% python3 -q
>>> import numpy as np
>>> import numpy.linalg as la
>>> np.set_printoptions(suppress=True, linewidth=160)
>>> rnd = lambda a: np.round(a, 2) + 0
>>> J = np.array([[-1.08, -0.25, -0.19], [-0.25, -1.83, -0.49], [-0.19, -0.49, 0.91]])
>>> J
array([[-1.08, -0.25, -0.19],
       [-0.25, -1.83, -0.49],
       [-0.19, -0.49,  0.91]])
>>> rng = np.random.default_rng(82)
>>> z = rng.permutation(3)
>>> z
array([1, 2, 0])
>>> B = J[z][:, z]
>>> np.allclose(B, J)
False
>>> np.diag(B)
array([-1.83,  0.91, -1.08])
>>> np.trace(B)
np.float64(-2.0)
>>> rnd(np.sort(np.abs(la.eigvals(B))))
array([1.01, 1.01, 2.  ])
>>> B = np.array([[0, 0, 1], [2, 0, 1], [0, 0, 1]])
>>> la.matrix_rank(np.vstack([J, B.T]))
np.int64(3)
>>> rnd(np.einsum("ij->j", J))
array([-1.52, -2.57,  0.23])
>>> rnd(np.einsum("ik,kj->ji", J, B))
array([[-0.5 , -3.66, -0.98],
       [ 0.  ,  0.  ,  0.  ],
       [-1.52, -2.57,  0.23]])
>>> rnd(np.einsum("ij,ij->i", J, J))
array([1.27, 3.65, 1.1 ])
>>> rnd(np.einsum("ik,kj->ij", J, B))
array([[-0.5 ,  0.  , -1.52],
       [-3.66,  0.  , -2.57],
       [-0.98,  0.  ,  0.23]])
>>> rnd(B.T @ J.T)
array([[-0.5 , -3.66, -0.98],
       [ 0.  ,  0.  ,  0.  ],
       [-1.52, -2.57,  0.23]])
>>> ev, V = la.eig(J)
>>> rnd(np.sort(la.eigvals(J @ J)))
array([1.01, 1.01, 4.  ])
>>> rnd(np.sort(la.eigvals(la.inv(J))))
array([-1.  , -0.5 ,  0.99])
>>> rnd(np.sort(la.eigvals(J.T)))
array([-2.  , -1.01,  1.01])
>>> B = la.inv(J)
>>> (np.abs(B) > 1e-9).astype(int)
array([[1, 1, 1],
       [1, 1, 1],
       [1, 1, 1]])
>>> np.allclose(B, J.T)
False
>>> rnd(la.det(J) * la.det(B))
np.float64(1.0)
>>> rnd(la.cond(J))
np.float64(1.99)
>>> rnd(la.inv(B))
array([[-1.08, -0.25, -0.19],
       [-0.25, -1.83, -0.49],
       [-0.19, -0.49,  0.91]])
>>> rnd(B)
array([[-0.94,  0.16, -0.11],
       [ 0.16, -0.5 , -0.24],
       [-0.11, -0.24,  0.95]])
>>> proj = np.triu(np.array([[0, 6, 1], [8, -1, -6], [2, 9, -8]]), 1) + np.eye(3)
>>> B = proj @ J @ la.inv(proj)
>>> la.matrix_rank(B)
np.int64(3)
>>> rnd(np.poly(B))
array([ 1.  ,  2.  , -1.01, -2.02])
>>> rnd(proj @ J - J @ proj)
array([[ -1.69,  -4.99,  -2.45],
       [  1.14,   4.44, -16.19],
       [  0.  ,   1.14,  -2.75]])
>>> rnd(B)
array([[ -2.77,   4.9 ,  29.95],
       [  0.89,  -4.23, -32.22],
       [ -0.19,   0.65,   5.  ]])
>>> M = np.loadtxt("case1.csv", delimiter=",")
>>> rnd(M)
array([[ 0.2 ,  0.81, -0.47, -0.44,  1.12, -0.16,  0.44, -0.09, -0.98],
       [ 0.81,  0.43,  1.04,  0.09,  0.75,  0.45,  1.29,  0.55, -0.44],
       [-0.47,  1.04, -0.71, -1.1 ,  0.61,  0.7 , -0.6 ,  0.13,  0.46],
       [-0.44,  0.09, -1.1 ,  1.96,  0.28,  0.71,  0.54, -0.92, -0.19],
       [ 1.12,  0.75,  0.61,  0.28,  0.06,  1.18,  0.51,  0.01,  0.27],
       [-0.16,  0.45,  0.7 ,  0.71,  1.18, -0.76,  0.3 ,  0.58,  0.81],
       [ 0.44,  1.29, -0.6 ,  0.54,  0.51,  0.3 , -0.74, -0.55,  0.9 ],
       [-0.09,  0.55,  0.13, -0.92,  0.01,  0.58, -0.55,  0.39,  0.84],
       [-0.98, -0.44,  0.46, -0.19,  0.27,  0.81,  0.9 ,  0.84,  0.16]])
>>> ev, V = la.eigh(M)
>>> x0 = np.array([0, 0, -1, -2, -1, -3, 1, -1, -1])
>>> rnd(np.abs(M).sum(axis=1).max()), rnd(np.abs(ev).max())
(np.float64(6.23), np.float64(3.0))
>>> rnd(x0 @ M @ x0 / (x0 @ x0)), ev[0], rnd(ev[-1])
(np.float64(1.15), np.float64(-3.0), np.float64(3.0))
>>> W0 = np.array([[0, 2, -3, -4, 2, -1, 2],
...     [0, 0, 3, -4, 3, -5, -4],
...     [0, 0, 0, 0, 1, 2, 1],
...     [0, 0, 0, 0, 4, 2, 0],
...     [0, 0, 0, 0, 0, -3, -1],
...     [0, 0, 0, 0, 0, 0, 2],
...     [0, 0, 0, 0, 0, 0, 0]])
>>> W0
array([[ 0,  2, -3, -4,  2, -1,  2],
       [ 0,  0,  3, -4,  3, -5, -4],
       [ 0,  0,  0,  0,  1,  2,  1],
       [ 0,  0,  0,  0,  4,  2,  0],
       [ 0,  0,  0,  0,  0, -3, -1],
       [ 0,  0,  0,  0,  0,  0,  2],
       [ 0,  0,  0,  0,  0,  0,  0]])
>>> # rows and columns are dependent
>>> np.allclose(W0 @ W0.T, W0.T @ W0)
False
>>> rnd(la.det(W0))
np.float64(0.0)
>>> la.matrix_power(W0, 3)
array([[  0,   0,   0,   0, -26,  35, -41],
       [  0,   0,   0,   0,   0,  39,  -9],
       [  0,   0,   0,   0,   0,   0,  -6],
       [  0,   0,   0,   0,   0,   0, -24],
       [  0,   0,   0,   0,   0,   0,   0],
       [  0,   0,   0,   0,   0,   0,   0],
       [  0,   0,   0,   0,   0,   0,   0]])
>>> W0.inv()
Traceback (most recent call last):
  File "<python-input-50>", line 1, in <module>
    W0.inv()
    ^^^^^^
AttributeError: 'numpy.ndarray' object has no attribute 'inv'
>>> rnd(np.abs(la.eigvals(W0)).max())
np.float64(0.0)
